In [1]: import numpy as np

In [2]: from numpy import linalg as LA

In [3]: np.set_printoptions(precision=1, suppress=True, linewidth=100, legacy="1.25")

In [4]: rd = lambda a: np.round(a, 1) + 0

In [5]: m1 = np.load("sample7.npy")

In [6]: m1
Out[6]: 
array([[ 0.,  0., -1., -5., -4.,  4.],
       [ 0.,  0., -1.,  3., -4.,  3.],
       [-1., -1.,  0.,  0.,  0.,  0.],
       [-5.,  3.,  0.,  0.,  0.,  0.],
       [-4., -4.,  0.,  0.,  0.,  0.],
       [ 4.,  3.,  0.,  0.,  0.,  0.]])

In [7]: Uu, sv, Vt = LA.svd(m1)

In [8]: rd(sv)
Out[8]: array([8. , 8. , 5.3, 5.3, 0. , 0. ])

In [9]: np.argmax(sv[:-1] / (sv[1:] + 1e-6)) + 1
Out[9]: 4

In [10]: B = Uu[:, :4] @ np.diag(sv[:4]) @ Vt[:4]

In [11]: rd(np.abs(m1 - B).max())
Out[11]: 0.0

In [12]: LA.matrix_rank(m1, rtol=0.05)
Out[12]: 4

In [13]: rd(LA.norm(m1 - B) / LA.norm(m1))
Out[13]: 0.0

In [14]: LA.matrix_rank(B)
Out[14]: 4

In [15]: Uu, sv, Vt = LA.svd(m1)

In [16]: V = Vt[:(sv > 1e-8).sum()]

In [17]: rng = np.random.default_rng(4923)

In [18]: vec = m1[1] + -1 * m1[2] + rng.integers(2) * np.eye(6)[2]

In [19]: vec
Out[19]: array([ 1.,  1., -1.,  3., -4.,  3.])

In [20]: LA.matrix_rank(np.vstack([m1, vec]))
Out[20]: 4

In [21]: w, V = LA.eigh(m1)

In [22]: vec = np.array([2, 3, 0, -3, 0, -2])

In [23]: rd(LA.eigvalsh(m1[1:, 1:]))
Out[23]: array([-5.9,  0. ,  0. ,  0. ,  5.9])

In [24]: np.abs(m1).sum(axis=1).max(), rd(np.abs(w).max())
Out[24]: (14.0, 8.0)

In [25]: rd(V * np.abs(w) @ V.T)
Out[25]: 
array([[ 7.5,  1. ,  0. ,  0. ,  0. ,  0. ],
       [ 1. ,  5.8,  0. ,  0. ,  0. ,  0. ],
       [ 0. ,  0. ,  0.3,  0.1,  1.1, -0.9],
       [ 0. ,  0. ,  0.1,  5.7,  0.4, -1.1],
       [ 0. ,  0. ,  1.1,  0.4,  4.2, -3.6],
       [ 0. ,  0. , -0.9, -1.1, -3.6,  3.2]])

In [26]: rd(vec @ m1 @ vec / (vec @ vec)), rd(w[0]), rd(w[-1])
Out[26]: (-2.4, -8.0, 8.0)

In [27]: (np.sign(V[:, -1].round(6)) == np.sign(V[0, -1].round(6))).astype(int)
Out[27]: array([1, 1, 0, 0, 0, 1])

In [28]: rk = LA.matrix_rank(m1)

In [29]: rk
Out[29]: 4

In [30]: ns = LA.svd(m1)[2][rk:].T

In [31]: rd(m1 @ ns)
Out[31]: 
array([[0., 0.],
       [0., 0.],
       [0., 0.],
       [0., 0.],
       [0., 0.],
       [0., 0.]])

In [32]: LA.matrix_rank(m1.T @ m1), LA.matrix_rank(m1 @ m1.T)
Out[32]: (4, 4)

In [33]: [int(LA.matrix_rank(m1[:, :j + 1])) for j in range(6)]
Out[33]: [1, 2, 3, 4, 4, 4]

In [34]: np.allclose(m1 @ ns, 0)
Out[34]: True

In [35]: (m1 + m1.T) / 2
Out[35]: 
array([[ 0.,  0., -1., -5., -4.,  4.],
       [ 0.,  0., -1.,  3., -4.,  3.],
       [-1., -1.,  0.,  0.,  0.,  0.],
       [-5.,  3.,  0.,  0.,  0.,  0.],
       [-4., -4.,  0.,  0.,  0.,  0.],
       [ 4.,  3.,  0.,  0.,  0.,  0.]])

In [36]: rd(LA.matrix_power(m1, 3))
Out[36]: 
array([[   0.,    0.,  -72., -248., -288.,  274.],
       [   0.,    0.,  -49.,   35., -196.,  161.],
       [ -72.,  -49.,    0.,    0.,    0.,    0.],
       [-248.,   35.,    0.,    0.,    0.,    0.],
       [-288., -196.,    0.,    0.,    0.,    0.],
       [ 274.,  161.,    0.,    0.,    0.,    0.]])

In [37]: np.trace(m1)
Out[37]: 0.0

In [38]: np.allclose(m1 @ m1.T, m1.T @ m1)
Out[38]: True

In [39]: rd(np.sort(np.abs(LA.eigvals(m1))))
Out[39]: array([0. , 0. , 5.3, 5.3, 8. , 8. ])

In [40]: rd(LA.det(m1))
Out[40]: 0.0

In [41]: np.allclose(m1, m1.T)
Out[41]: True

In [42]: W0 = np.array([[3, 1, 1, 2, 2, 3],
    ...:     [3, 0, 0, 0, 0, 1],
    ...:     [1, 0, 1, 3, 2, 3],
    ...:     [3, 0, 2, 2, 1, 0],
    ...:     [1, 0, 0, 1, 2, 3]])

In [43]: W0[-1] = W0[0] + 5 * W0[1]

In [44]: W0
Out[44]: 
array([[ 3,  1,  1,  2,  2,  3],
       [ 3,  0,  0,  0,  0,  1],
       [ 1,  0,  1,  3,  2,  3],
       [ 3,  0,  2,  2,  1,  0],
       [18,  1,  1,  2,  2,  8]])

In [45]: Uu, sv, Vt = LA.svd(W0)

In [46]: V = Vt[:(sv > 1e-8).sum()]

In [47]: vec = W0[3] + 4 * W0[4] + rng.integers(2) * np.eye(6)[2]

In [48]: vec
Out[48]: array([75.,  4.,  6., 10.,  9., 32.])

In [49]: rd(V.T @ V)
Out[49]: 
array([[ 1. ,  0. ,  0.1,  0. , -0.1,  0.1],
       [ 0. ,  0.7,  0.1, -0.3,  0.3,  0. ],
       [ 0.1,  0.1,  0.4,  0.3,  0.2, -0.3],
       [ 0. , -0.3,  0.3,  0.6,  0.2,  0.1],
       [-0.1,  0.3,  0.2,  0.2,  0.3,  0.2],
       [ 0.1,  0. , -0.3,  0.1,  0.2,  0.8]])

In [50]: rd(np.diag(V.T @ V))
Out[50]: array([1. , 0.7, 0.4, 0.6, 0.3, 0.8])

In [51]: rd(LA.norm(vec - V.T @ V @ vec))
Out[51]: 0.0

In [52]: w1 = np.array([[0, 7, 6],
    ...:     [-7, -7, 4],
    ...:     [9, -5, -6],
    ...:     [9, 7, 6],
    ...:     [6, 0, -3],
    ...:     [4, -6, 9]])

In [53]: b = np.array([-1, 0, 0])

In [54]: act = np.maximum(W0 @ w1 + b, 0)

In [55]: LA.matrix_rank(act)
Out[55]: 3

In [56]: act
Out[56]: 
array([[ 43,   5,  49],
       [  3,  15,  27],
       [ 59,   5,  39],
       [ 41,  25,  15],
       [ 63,  80, 184]])

In [57]: C = np.array([[-6, 3], [-3, 7], [0, 5]])

In [58]: act @ C
Out[58]: 
array([[-273,  409],
       [ -63,  249],
       [-369,  407],
       [-321,  373],
       [-618, 1669]])

In [59]: w1 @ C
Out[59]: 
array([[-21,  79],
       [ 63, -50],
       [-39, -38],
       [-75, 106],
       [-36,   3],
       [ -6,  15]])

In [60]: (act @ C).round(6).argmax(axis=1)
Out[60]: array([1, 1, 1, 1, 1])

In [61]: vec = np.array([-4, -2, 6])

In [62]: target = act @ vec

In [63]: rd(LA.solve(act.T @ act, act.T @ target))
Out[63]: array([-4., -2.,  6.])

In [64]: target
Out[64]: array([ 112,  120,  -12, -124,  692])

In [65]: rd(LA.pinv(act) @ act)
Out[65]: 
array([[1., 0., 0.],
       [0., 1., 0.],
       [0., 0., 1.]])

In [66]: target = target + 0.3 * rng.normal(size=5)

In [67]: rd(target)
Out[67]: array([ 112.5,  120.9,  -12.1, -123.5,  692.3])

In [68]: b, *_ = LA.lstsq(act, target)

In [69]: rd(b)
Out[69]: array([-4., -2.,  6.])

In [70]: [round(float(LA.norm(LA.solve(act.T @ act + lam * np.eye(3), act.T @ target))), 2) for lam in (0, 1, 10, 100)]
Out[70]: [7.48, 7.47, 7.42, 6.96]

In [71]: rd(LA.norm(target - act @ b))
Out[71]: 1.0

In [72]: np.allclose(W0[:-1].T @ LA.lstsq(W0[:-1].T, W0[-1])[0], W0[-1])
Out[72]: True

In [73]: rd(np.trace(LA.pinv(W0) @ W0))
Out[73]: 4.0

In [74]: rd(W0 @ LA.pinv(W0) @ W0)
Out[74]: 
array([[ 3.,  1.,  1.,  2.,  2.,  3.],
       [ 3.,  0.,  0.,  0.,  0.,  1.],
       [ 1.,  0.,  1.,  3.,  2.,  3.],
       [ 3.,  0.,  2.,  2.,  1.,  0.],
       [18.,  1.,  1.,  2.,  2.,  8.]])

In [75]: np.abs(np.diag(LA.qr(W0)[1])) > 1e-9
Out[75]: array([ True,  True,  True,  True, False])

In [76]: LA.lstsq(W0[:-1].T, W0[-1])[2]
Out[76]: 4

In [77]: J = np.loadtxt("block2.csv", delimiter=",")

In [78]: J
Out[78]: 
array([[4., 1., 1., 1., 1., 1.],
       [1., 4., 1., 1., 1., 1.],
       [1., 1., 4., 1., 1., 1.],
       [1., 1., 1., 4., 1., 1.],
       [1., 1., 1., 1., 4., 1.],
       [1., 1., 1., 1., 1., 4.]])

In [79]: # symmetric, so the eigenvalues are real

In [80]: (J + J.T) / 2
Out[80]: 
array([[4., 1., 1., 1., 1., 1.],
       [1., 4., 1., 1., 1., 1.],
       [1., 1., 4., 1., 1., 1.],
       [1., 1., 1., 4., 1., 1.],
       [1., 1., 1., 1., 4., 1.],
       [1., 1., 1., 1., 1., 4.]])

In [81]: np.allclose(J @ J.T, J.T @ J)
Out[81]: True

In [82]: np.allclose(J, J.T)
Out[82]: True

In [83]: J @ J
Out[83]: 
array([[21., 12., 12., 12., 12., 12.],
       [12., 21., 12., 12., 12., 12.],
       [12., 12., 21., 12., 12., 12.],
       [12., 12., 12., 21., 12., 12.],
       [12., 12., 12., 12., 21., 12.],
       [12., 12., 12., 12., 12., 21.]])

In [84]: rd(np.sort(np.abs(LA.eigvals(J))))
Out[84]: array([3., 3., 3., 3., 3., 9.])

In [85]: np.trace(J)
Out[85]: 24.0

In [86]: Lm = LA.cholesky(J)

In [87]: rd(Lm @ Lm.T)
Out[87]: 
array([[4., 1., 1., 1., 1., 1.],
       [1., 4., 1., 1., 1., 1.],
       [1., 1., 4., 1., 1., 1.],
       [1., 1., 1., 4., 1., 1.],
       [1., 1., 1., 1., 4., 1.],
       [1., 1., 1., 1., 1., 4.]])

In [88]: rd(np.diag(Lm) ** 2)
Out[88]: array([4. , 3.8, 3.6, 3.5, 3.4, 3.4])

In [89]: rd(Lm)
Out[89]: 
array([[2. , 0. , 0. , 0. , 0. , 0. ],
       [0.5, 1.9, 0. , 0. , 0. , 0. ],
       [0.5, 0.4, 1.9, 0. , 0. , 0. ],
       [0.5, 0.4, 0.3, 1.9, 0. , 0. ],
       [0.5, 0.4, 0.3, 0.3, 1.9, 0. ],
       [0.5, 0.4, 0.3, 0.3, 0.2, 1.8]])

In [90]: data = np.array([[-0.7, -0.8, 0.0, 0.9, 1.0, -1.0],
    ...:     [2.4, 0.3, 1.3, -0.5, -0.4, 0.1],
    ...:     [1.1, -0.4, -1.0, 0.1, -0.4, 0.3],
    ...:     [-0.7, -0.7, 0.0, 1.0, 1.0, -0.7]])

In [91]: B = data + rng.integers(-2, 3, (4, 3)) @ rng.integers(-2, 3, (3, 6))

In [92]: B
Out[92]: 
array([[-5.7,  2.2,  2. ,  1.9,  9. ,  1. ],
       [ 5.4, -0.7,  3.3,  2.5, -4.4,  0.1],
       [ 2.1, -2.4, -7. , -3.9,  1.6,  5.3],
       [ 3.3, -3.7, -4. , -2. , -5. , -1.7]])

In [93]: np.abs(B - data).sum(axis=1)
Out[93]: array([21., 13., 20., 21.])

In [94]: rd(B - data)
Out[94]: 
array([[-5.,  3.,  2.,  1.,  8.,  2.],
       [ 3., -1.,  2.,  3., -4.,  0.],
       [ 1., -2., -6., -4.,  2.,  5.],
       [ 4., -3., -4., -3., -6., -1.]])

In [95]: rd(LA.svd(B - data, compute_uv=False))
Out[95]: array([14.2, 10.2,  3.5,  0. ])

In [96]: np.unravel_index(np.abs(data).argmax(), data.shape)
Out[96]: (1, 0)

In [97]: np.count_nonzero(data)
Out[97]: 22

In [98]: rd(data - data[0])
Out[98]: 
array([[ 0. ,  0. ,  0. ,  0. ,  0. ,  0. ],
       [ 3.1,  1.1,  1.3, -1.4, -1.4,  1.1],
       [ 1.8,  0.4, -1. , -0.8, -1.4,  1.3],
       [ 0. ,  0.1,  0. ,  0.1,  0. ,  0.3]])

In [99]: LA.matrix_rank(data)
Out[99]: 4

In [100]: rd(LA.norm(data))
Out[100]: 4.2

In [101]: rd(LA.norm(data, "nuc"))
Out[101]: 7.1

In [102]: LA.norm(data, axis=1).argmax()
Out[102]: 1

In [103]: data[3] @ data[2]
Out[103]: -1.0

In [104]: rd(LA.norm(data, 2))
Out[104]: 3.5

In [105]: rd(LA.norm(data) ** 2 / LA.norm(data, 2) ** 2)
Out[105]: 1.5

In [106]: rd(LA.norm(data, axis=0))
Out[106]: array([2.8, 1.2, 1.6, 1.4, 1.5, 1.3])

In [107]: rd(LA.norm(data, axis=1))
Out[107]: array([2. , 2.8, 1.6, 1.9])

In [108]: rd(LA.norm(data, 1)), rd(LA.norm(data, np.inf))
Out[108]: (4.9, 5.0)

In [109]: mat = np.load("dump.npy")

In [110]: rd(mat)
Out[110]: 
array([[-0.5,  0.9,  0. ,  0. ],
       [-0.9, -0.5,  0. ,  0. ],
       [ 0. ,  0. ,  1. ,  0. ],
       [ 0. ,  0. ,  0. ,  1. ]])

In [111]: rd((mat + mat.T) / 2)
Out[111]: 
array([[-0.5,  0. ,  0. ,  0. ],
       [ 0. , -0.5,  0. ,  0. ],
       [ 0. ,  0. ,  1. ,  0. ],
       [ 0. ,  0. ,  0. ,  1. ]])

In [112]: rd(LA.matrix_power(mat, 3))
Out[112]: 
array([[1., 0., 0., 0.],
       [0., 1., 0., 0.],
       [0., 0., 1., 0.],
       [0., 0., 0., 1.]])

In [113]: np.allclose(mat @ mat.T, mat.T @ mat)
Out[113]: True

In [114]: rd((mat - mat.T) / 2)
Out[114]: 
array([[ 0. ,  0.9,  0. ,  0. ],
       [-0.9,  0. ,  0. ,  0. ],
       [ 0. ,  0. ,  0. ,  0. ],
       [ 0. ,  0. ,  0. ,  0. ]])

In [115]: np.allclose(mat, mat.T)
Out[115]: False

In [116]: rd(np.trace(mat))
Out[116]: 1.0

In [117]: E = np.array([[1, 1, 1, 3, 1],
     ...:     [5, 3, 2, 5, 2],
     ...:     [1, 3, 5, 4, 1],
     ...:     [2, 4, 4, 1, 4],
     ...:     [4, 5, 5, 5, 5]])

In [118]: E[-1] = E[0] + -2 * E[1]

In [119]: E
Out[119]: 
array([[ 1,  1,  1,  3,  1],
       [ 5,  3,  2,  5,  2],
       [ 1,  3,  5,  4,  1],
       [ 2,  4,  4,  1,  4],
       [-9, -5, -3, -7, -3]])

In [120]: # rank 4

In [121]: r0 = np.array([2, 0, -1, -1, -2, -2])

In [122]: B = J + np.outer(r0, np.eye(6)[0])

In [123]: B
Out[123]: 
array([[ 6.,  1.,  1.,  1.,  1.,  1.],
       [ 1.,  4.,  1.,  1.,  1.,  1.],
       [ 0.,  1.,  4.,  1.,  1.,  1.],
       [ 0.,  1.,  1.,  4.,  1.,  1.],
       [-1.,  1.,  1.,  1.,  4.,  1.],
       [-1.,  1.,  1.,  1.,  1.,  4.]])

In [124]: rd(LA.det(B) / LA.det(J)), rd(1 + LA.solve(J, r0)[0])
Out[124]: (1.8, 1.8)

In [125]: np.argsort(-LA.norm(E, axis=0).round(6), kind="stable")[:3]
Out[125]: array([0, 3, 1])

In [126]: LA.matrix_rank(E, rtol=0.1)
Out[126]: 3

In [127]: labels = rng.permutation(5)

In [128]: labels
Out[128]: array([1, 4, 3, 2, 0])

In [129]: B = E[labels][:, labels]

In [130]: np.allclose(B, E)
Out[130]: False

In [131]: np.diag(B)
Out[131]: array([ 3, -3,  1,  5,  1])

In [132]: r0, g = E[1], E[2]

In [133]: r0 @ g
Out[133]: 46

In [134]: pr = (r0 @ g) / (r0 @ r0) * r0

In [135]: rd((g - pr) @ r0)
Out[135]: 0.0

In [136]: rd(LA.norm(r0 + g) ** 2 + LA.norm(r0 - g) ** 2)
Out[136]: 238.0

In [137]: rd(g - pr)
Out[137]: array([-2.4,  0.9,  3.6,  0.6, -0.4])

In [138]: np.outer(r0, g)
Out[138]: 
array([[ 5, 15, 25, 20,  5],
       [ 3,  9, 15, 12,  3],
       [ 2,  6, 10,  8,  2],
       [ 5, 15, 25, 20,  5],
       [ 2,  6, 10,  8,  2]])

In [139]: rd(pr)
Out[139]: array([3.4, 2.1, 1.4, 3.4, 1.4])

In [140]: M = np.load("w.npy")

In [141]: M
Out[141]: 
array([[0, 0, 0, 0, 0, 1],
       [0, 0, 0, 0, 0, 0],
       [0, 0, 0, 1, 0, 0],
       [0, 0, 1, 0, 0, 1],
       [0, 0, 0, 0, 0, 0],
       [1, 0, 0, 1, 0, 0]])

In [142]: rd(LA.norm(M[0] - M[2]))
Out[142]: 1.4

In [143]: rd(LA.norm(M, "nuc"))
Out[143]: 4.5

In [144]: rd(LA.norm(M) ** 2 / LA.norm(M, 2) ** 2)
Out[144]: 2.3

In [145]: rd(LA.norm(M, 2))
Out[145]: 1.6

In [146]: LA.norm(M, axis=1).argmax()
Out[146]: 3

In [147]: rd(LA.norm(M, axis=0))
Out[147]: array([1. , 0. , 1. , 1.4, 0. , 1.4])

In [148]: np.trace(M @ M @ M) // 6
Out[148]: 0

In [149]: Lm = np.diag(M.sum(axis=1)) - M

In [150]: (LA.eigvalsh(Lm) < 1e-8).sum()
Out[150]: 3

In [151]: Uu, sv, Vt = LA.svd(M)

In [152]: V = Vt[:(sv > 1e-8).sum()]

In [153]: vec = M[5] + 3 * M[4] + rng.integers(2) * np.eye(6)[0]

In [154]: vec
Out[154]: array([2., 0., 0., 1., 0., 0.])

In [155]: LA.matrix_rank(np.vstack([M, vec]))
Out[155]: 4

In [156]: rd(LA.norm(vec - V.T @ V @ vec))
Out[156]: 0.0

In [157]: r0 = np.array([-3, 1, 2])

In [158]: np.cross(M[5, :3], M[1, :3])
Out[158]: array([0, 0, 0])

In [159]: np.array([np.convolve(row, r0, "same") for row in M])
Out[159]: 
array([[ 0,  0,  0,  0, -3,  1],
       [ 0,  0,  0,  0,  0,  0],
       [ 0,  0, -3,  1,  2,  0],
       [ 0, -3,  1,  2, -3,  1],
       [ 0,  0,  0,  0,  0,  0],
       [ 1,  2, -3,  1,  2,  0]])

In [160]: np.convolve(M[5], r0)
Out[160]: array([-3,  1,  2, -3,  1,  2,  0,  0])

In [161]: A = np.load("layer2.npy")

In [162]: A
Out[162]: 
array([[ 6,  0,  0, -8,  2],
       [ 0,  2, -2, -4,  0],
       [ 0, -2,  2,  4,  0],
       [-8, -4,  4, 19, -3],
       [ 2,  0,  0, -3,  1]])

In [163]: np.trace(A)
Out[163]: 30

In [164]: (A + A.T) / 2
Out[164]: 
array([[ 6.,  0.,  0., -8.,  2.],
       [ 0.,  2., -2., -4.,  0.],
       [ 0., -2.,  2.,  4.,  0.],
       [-8., -4.,  4., 19., -3.],
       [ 2.,  0.,  0., -3.,  1.]])
